In [1]: import numpy as np

In [2]: np.set_printoptions(precision=1, suppress=True, linewidth=200, legacy="1.25")

In [3]: rnd = lambda a: np.round(a, 1) + 0

In [4]: J = np.array([[-2.4, -1.5, 5.6],
   ...:     [-5.1, -0.7, 7.8],
   ...:     [-7.1, -1.2, 6.5],
   ...:     [10.0, -2.0, 4.0],
   ...:     [9.6, -3.2, 0.3],
   ...:     [-3.1, -3.0, 1.1],
   ...:     [5.8, -5.5, -6.5],
   ...:     [8.1, -5.8, -7.3],
   ...:     [0.7, -2.3, 3.0],
   ...:     [0.8, -3.0, 0.9]])

In [5]: idx = J[:, 2] > np.median(J[:, 2])

In [6]: u = J[idx].mean(axis=0) - J[~idx].mean(axis=0)

In [7]: idx.astype(int)
Out[7]: array([1, 1, 1, 1, 0, 0, 0, 0, 1, 0])

In [8]: (((J - J.mean(axis=0)) @ u > 0) == idx).mean()
Out[8]: 0.8

In [9]: np.argsort(-np.abs(u).round(6), kind="stable")
Out[9]: array([2, 0, 1])

In [10]: rnd(u)
Out[10]: array([-5. ,  2.6,  7.7])

In [11]: proj = J @ np.linalg.solve(J.T @ J, J.T)

In [12]: rnd(np.linalg.eigvalsh(proj))
Out[12]: array([0., 0., 0., 0., 0., 0., 0., 1., 1., 1.])

In [13]: np.allclose(proj @ proj, proj)
Out[13]: True

In [14]: np.linalg.matrix_rank(np.eye(10) - proj)
Out[14]: 7

In [15]: rnd(np.linalg.norm(J, 1)), rnd(np.linalg.norm(J, np.inf))
Out[15]: (52.7, 21.2)

In [16]: rnd(np.linalg.norm(J) ** 2 / np.linalg.norm(J, 2) ** 2)
Out[16]: 1.4

In [17]: rnd(np.linalg.norm(J[8] - J[1]))
Out[17]: 7.7

In [18]: np.linalg.norm(J, axis=1).argmax()
Out[18]: 7

In [19]: rnd(J[8] @ J[1])
Out[19]: 21.4

In [20]: rnd(np.linalg.norm(J[8], 1)), rnd(np.linalg.norm(J[8], np.inf))
Out[20]: (6.0, 3.0)

In [21]: rnd(np.linalg.norm(J, "nuc"))
Out[21]: 43.7

In [22]: rnd(np.linalg.norm(J, 2))
Out[22]: 22.7

In [23]: cov = J.T @ J

In [24]: rnd(np.diag(cov))
Out[24]: array([384.3, 105.6, 257.1])

In [25]: E = np.array([[1.9, 1.0, 0.4],
    ...:     [-0.9, -0.4, -0.3],
    ...:     [-4.1, -1.9, -1.0],
    ...:     [-1.6, -0.7, -0.3],
    ...:     [0.7, 0.4, 0.2],
    ...:     [-2.2, -1.1, -0.5],
    ...:     [3.0, 1.5, 0.8],
    ...:     [5.6, 2.8, 1.5],
    ...:     [3.1, 1.6, 0.7],
    ...:     [2.2, 1.1, 0.6],
    ...:     [0.4, 0.2, 0.0],
    ...:     [2.0, 1.2, 0.4],
    ...:     [1.0, 0.3, 0.3],
    ...:     [1.4, 0.7, 0.4],
    ...:     [3.5, 1.7, 0.9],
    ...:     [4.2, 2.2, 1.2],
    ...:     [-3.6, -1.8, -0.9],
    ...:     [1.5, 0.7, 0.5]])

In [26]: Xs = E - E.mean(axis=0)

In [27]: left, sig, Vh = np.linalg.svd(Xs, full_matrices=False)

In [28]: np.abs(left[:, 0]).argmax()
Out[28]: 2

In [29]: (np.sign(left[:, 0]) == np.sign(left[0, 0])).astype(int)
Out[29]: array([1, 0, 0, 0, 0, 0, 1, 1, 1, 1, 0, 1, 0, 1, 1, 1, 0, 1])

In [30]: rnd((sig ** 2).sum() ** 2 / (sig ** 4).sum())
Out[30]: 1.0

In [31]: rnd(sig ** 2 / (sig ** 2).sum())
Out[31]: array([1., 0., 0.])

In [32]: rnd(Vh[0] * np.sign(Vh[0, np.abs(Vh[0]).argmax()]))
Out[32]: array([0.9, 0.4, 0.2])

In [33]: M = np.loadtxt("sample8.csv", delimiter=",")

In [34]: M
Out[34]: 
array([[ 4., -4., -2.],
       [ 0.,  0.,  0.],
       [ 4., -4., -2.]])

In [35]: rk = np.linalg.matrix_rank(M)

In [36]: rk
Out[36]: 1

In [37]: N = np.linalg.svd(M)[2][rk:].T

In [38]: N.shape
Out[38]: (3, 2)

In [39]: [int(np.linalg.matrix_rank(np.delete(M, i, axis=0))) for i in range(3)]
Out[39]: [1, 1, 1]

In [40]: [int(np.linalg.matrix_rank(M[:, :j + 1])) for j in range(3)]
Out[40]: [1, 1, 1]

In [41]: rng = np.random.default_rng(11)

In [42]: idx = rng.permutation(3)

In [43]: idx
Out[43]: array([1, 0, 2])

In [44]: other = M[idx][:, idx]

In [45]: np.diag(other)
Out[45]: array([ 0.,  4., -2.])

In [46]: np.allclose(M[:-1].T @ np.linalg.lstsq(M[:-1].T, M[-1])[0], M[-1])
Out[46]: True

In [47]: left, sig, Vh = np.linalg.svd(M)

In [48]: evecs = Vh[:(sig > 1e-8).sum()]

In [49]: x0 = M[0] + 4 * M[1] + rng.integers(2) * np.eye(3)[0]

In [50]: x0
Out[50]: array([ 5., -4., -2.])

In [51]: rnd(np.diag(evecs.T @ evecs))
Out[51]: array([0.4, 0.4, 0.1])

In [52]: np.allclose(evecs.T @ evecs @ x0, x0)
Out[52]: False

In [53]: F = np.loadtxt("data.csv", delimiter=",")

In [54]: rnd(F)
Out[54]: 
array([[  5.9,  -0.2, -15.3,  -3.4],
       [ 11. ,   8. ,  -1.3,  10.4],
       [ 10.3,  -7. ,   8.4,  -9.2],
       [ -0.7, -14.2,  -5.1,   9.2]])

In [55]: Q, r_ = np.linalg.qr(F)

In [56]: rnd(np.abs(np.diag(r_)))
Out[56]: array([16.2, 17.7, 18.2, 16.3])

In [57]: rnd(Q.T @ Q)
Out[57]: 
array([[1., 0., 0., 0.],
       [0., 1., 0., 0.],
       [0., 0., 1., 0.],
       [0., 0., 0., 1.]])

In [58]: rnd(abs(r_[0, 0])), rnd(np.linalg.norm(F[:, 0]))
Out[58]: (16.2, 16.2)

In [59]: rnd(Q @ r_)
Out[59]: 
array([[  5.9,  -0.2, -15.3,  -3.4],
       [ 11. ,   8. ,  -1.3,  10.4],
       [ 10.3,  -7. ,   8.4,  -9.2],
       [ -0.7, -14.2,  -5.1,   9.2]])

In [60]: other = np.array([[0, 1], [3, 0]])

In [61]: cent = np.kron(other, F)

In [62]: cent.shape
Out[62]: (8, 8)

In [63]: u = np.array([3, -2, -1])

In [64]: rnd(np.convolve(F[2], u))
Out[64]: array([ 31. , -41.7,  28.8, -37.3,  10. ,   9.2])

In [65]: rnd(np.correlate(F[2], F[3], "full"))
Out[65]: array([  95.3, -117.8,  -33.7,  -34.8,  -66.7,  125.2,    6.1])

In [66]: rnd(np.array([np.convolve(row, u, "same") for row in F]))
Out[66]: 
array([[-12.3, -51.6,  20.7,  22.1],
       [  1.9, -30.6,  25.8, -19.6],
       [-41.7,  28.8, -37.3,  10. ],
       [-41.3,  13.7,  52.2, -13.3]])

In [67]: rnd(np.polyval(u, F[2]))
Out[67]: array([298.5, 161. , 191.5, 271.2])
